In [1]: import numpy as np

In [2]: from numpy import linalg as LA

In [3]: np.set_printoptions(precision=3, suppress=True, linewidth=100, sign=" ")

In [4]: tidy = lambda a: np.round(a, 3) + 0

In [5]: mat = np.load("mat.npy")

In [6]: mat
Out[6]: 
array([[  6,   8,   5,   9,  10,   4,  10],
       [  5,   7,   4,   8,   9,   3,   9],
       [  6,   8,   5,   9,  10,   4,  10],
       [  5,   7,   4,   8,   9,   3,   9],
       [  4,   6,   3,   7,   8,   2,   8],
       [  4,   6,   3,   7,   8,   2,   8],
       [  4,   6,   3,   7,   8,   2,   8]])

In [7]: # column 6 repeats column 4

In [8]: rk = LA.matrix_rank(mat)

In [9]: rk
Out[9]: np.int64(2)

In [10]: N = LA.svd(mat)[2][rk:].T

In [11]: N.shape
Out[11]: (7, 5)

In [12]: [int(LA.matrix_rank(mat[:i])) for i in range(1, len(mat) + 1)]
Out[12]: [1, 2, 2, 2, 2, 2, 2]

In [13]: Uu, sig, VT = LA.svd(mat)

In [14]: V = VT[:(sig > 1e-8).sum()]

In [15]: rng = np.random.default_rng(25812)

In [16]: x0 = mat[3] + 2 * mat[0] + rng.integers(2) * np.eye(7)[0]

In [17]: x0
Out[17]: array([ 18.,  23.,  14.,  26.,  29.,  11.,  29.])

In [18]: tidy(LA.norm(x0 - V.T @ V @ x0))
Out[18]: np.float64(0.894)

In [19]: print(LA.matrix_rank(np.vstack([mat, x0])))
3

In [20]: np.unique(mat.round(6), axis=0).shape
Out[20]: (3, 7)

In [21]: np.abs(np.diag(LA.qr(mat)[1])) > 1e-9
Out[21]: array([ True,  True, False, False, False, False, False])

In [22]: try:
    ...:     LA.inv(mat)
    ...: except LA.LinAlgError as e:
    ...:     print(repr(e))
    ...: 
LinAlgError('Singular matrix')

In [23]: print(np.allclose(mat[:-1].T @ LA.lstsq(mat[:-1].T, mat[-1])[0], mat[-1]))
True

In [24]: C2 = mat.T @ mat

In [25]: print(np.allclose(C2, C2.T))
True

In [26]: np.trace(C2), (mat ** 2).sum()
Out[26]: (np.int64(2220), np.int64(2220))

In [27]: tidy(LA.svd(mat, compute_uv=False) ** 2)
Out[27]: array([ 2216.165,     3.835,     0.   ,     0.   ,     0.   ,     0.   ,     0.   ])

In [28]: (mat @ mat.T).shape
Out[28]: (7, 7)

In [29]: K = np.loadtxt("w.csv", delimiter=",")

In [30]: K
Out[30]: 
array([[-0.804, -0.814,  0.992, -0.999,  0.999, -0.998, -0.744, -0.207],
       [-0.949,  0.363,  0.995, -0.885,  0.997, -0.935, -0.701,  0.493],
       [ 0.217,  0.3  ,  0.658, -0.934,  0.988,  0.991, -0.721, -0.207],
       [ 0.954,  0.943,  0.245,  1.   , -0.959,  0.336,  1.   ,  0.84 ],
       [ 0.611, -0.774,  0.   , -0.999,  0.989,  0.93 , -0.896, -0.753],
       [ 0.716,  0.953, -0.291,  0.999, -0.876,  0.994,  0.951,  0.686],
       [-0.953, -0.623,  0.922, -0.336,  0.04 , -1.   ,  0.02 ,  0.388],
       [-0.892, -0.927, -0.986, -0.983, -0.834,  0.629, -0.999, -0.869],
       [-0.917, -0.354,  0.354, -0.388, -0.06 , -0.954, -0.856,  0.02 ],
       [-0.774, -0.979, -0.843, -0.998, -0.254, -0.986, -0.991, -0.843],
       [-0.04 ,  0.604,  0.92 , -0.774,  0.992,  0.954, -0.291,  0.197],
       [ 0.696,  0.986,  0.923,  0.996,  0.749,  0.995,  0.984,  0.854],
       [-0.735,  0.862,  0.997, -0.1  ,  0.998,  0.04 ,  0.345,  0.726],
       [-0.808, -0.934, -0.501, -0.997,  0.598, -0.879, -0.991, -0.757],
       [ 0.264, -0.837, -0.958, -0.949, -0.611,  0.789, -0.94 , -0.778],
       [-0.954,  0.585,  0.77 ,  0.139,  0.774,  0.501, -0.937,  0.336],
       [-0.744, -0.438,  0.952, -0.956,  0.975, -0.985, -0.446,  0.07 ],
       [ 0.901,  0.397, -0.917,  0.319, -0.422,  1.   , -0.06 , -0.38 ],
       [ 0.319,  0.797,  0.985,  0.952,  0.706, -0.985,  0.995,  0.834],
       [-0.91 , -0.462,  0.291,  0.438, -0.818, -0.999, -0.345,  0.226],
       [ 0.981,  0.3  , -0.987,  0.363, -0.782,  1.   ,  0.129, -0.592],
       [-0.929,  0.01 ,  0.986, -0.641,  0.957, -0.998, -0.149,  0.508],
       [ 0.953,  0.291, -0.881,  0.929, -0.946,  0.892,  0.952,  0.   ],
       [-0.995,  0.811,  0.774,  0.774,  0.523,  0.716, -0.99 ,  0.53 ],
       [ 0.999,  0.927, -1.   ,  1.   , -1.   ,  1.   ,  0.999,  0.38 ]])

In [31]: Uu, sig, VT = LA.svd(mat)

In [32]: print(np.argmax(sig[:-1] / (sig[1:] + 1e-6)) + 1)
2

In [33]: out = Uu[:, :2] @ np.diag(sig[:2]) @ VT[:2]

In [34]: tidy(np.abs(mat - out).max())
Out[34]: np.float64(0.0)

In [35]: LA.matrix_rank(mat, rtol=0.05)
Out[35]: np.int64(1)

In [36]: data = np.array([[3, 7, -2, -1],
    ...:     [-5, 8, -7, -8],
    ...:     [-9, -4, -4, -4],
    ...:     [2, 9, -9, -1],
    ...:     [-5, -8, -9, 7],
    ...:     [-9, 6, 5, 3]])

In [37]: data
Out[37]: 
array([[ 3,  7, -2, -1],
       [-5,  8, -7, -8],
       [-9, -4, -4, -4],
       [ 2,  9, -9, -1],
       [-5, -8, -9,  7],
       [-9,  6,  5,  3]])

In [38]: out = np.c_[K[:, :3] @ np.array([[-2, 3, 4], [-1, -5, -1], [-5, -2, 2]]), np.array([0, -2, -3, -2, 0, 3, 1, -3, 0, 3, 2, -3, -2, 3, 1, 2, 0, 0, 2, 2, 2, -1, 3, 0, -2])]

In [39]: print(tidy(out))
[[-2.538 -0.326 -0.418  0.   ]
 [-3.44  -6.652 -2.169 -2.   ]
 [-4.024 -2.165  1.884 -3.   ]
 [-4.076 -2.343  3.363 -2.   ]
 [-0.448  5.703  3.218  0.   ]
 [-0.93  -2.035  1.329  3.   ]
 [-2.081 -1.588 -1.345  1.   ]
 [ 7.641  3.931 -4.613 -3.   ]
 [ 0.418 -1.689 -2.606  0.   ]
 [ 6.742  4.259 -3.803  3.   ]
 [-5.124 -4.98   1.076  2.   ]
 [-6.993 -4.688  3.644 -3.   ]
 [-4.377 -8.509 -1.808 -2.   ]
 [ 5.055  3.248 -3.3    3.   ]
 [ 5.099  6.893 -0.023  1.   ]
 [-2.527 -7.327 -2.861  2.   ]
 [-2.834 -1.946 -0.634  0.   ]
 [ 2.386  2.552  1.373  0.   ]
 [-6.36  -4.998  2.449  2.   ]
 [ 0.827 -1.002 -2.596  2.   ]
 [ 2.673  3.417  1.65   2.   ]
 [-3.082 -4.809 -1.754 -1.   ]
 [ 2.208  3.166  1.759  3.   ]
 [-2.691 -8.588 -3.243  0.   ]
 [ 2.075  0.362  1.069 -2.   ]]

In [40]: print(tidy(LA.norm(LA.qr(K)[0].T @ out, axis=0) ** 2 / ((out ** 2).sum(axis=0) + 1e-12)))
[ 1.     1.     1.     0.201]

In [41]: tidy(LA.norm(out - K @ LA.lstsq(K, out)[0], axis=0))
Out[41]: array([ 0.  ,  0.  ,  0.  ,  9.03])

In [42]: tidy(LA.lstsq(K, out[:, 0])[0])
Out[42]: array([-2., -1., -5.,  0.,  0.,  0.,  0.,  0.])

In [43]: LA.matrix_rank(out)
Out[43]: np.int64(4)
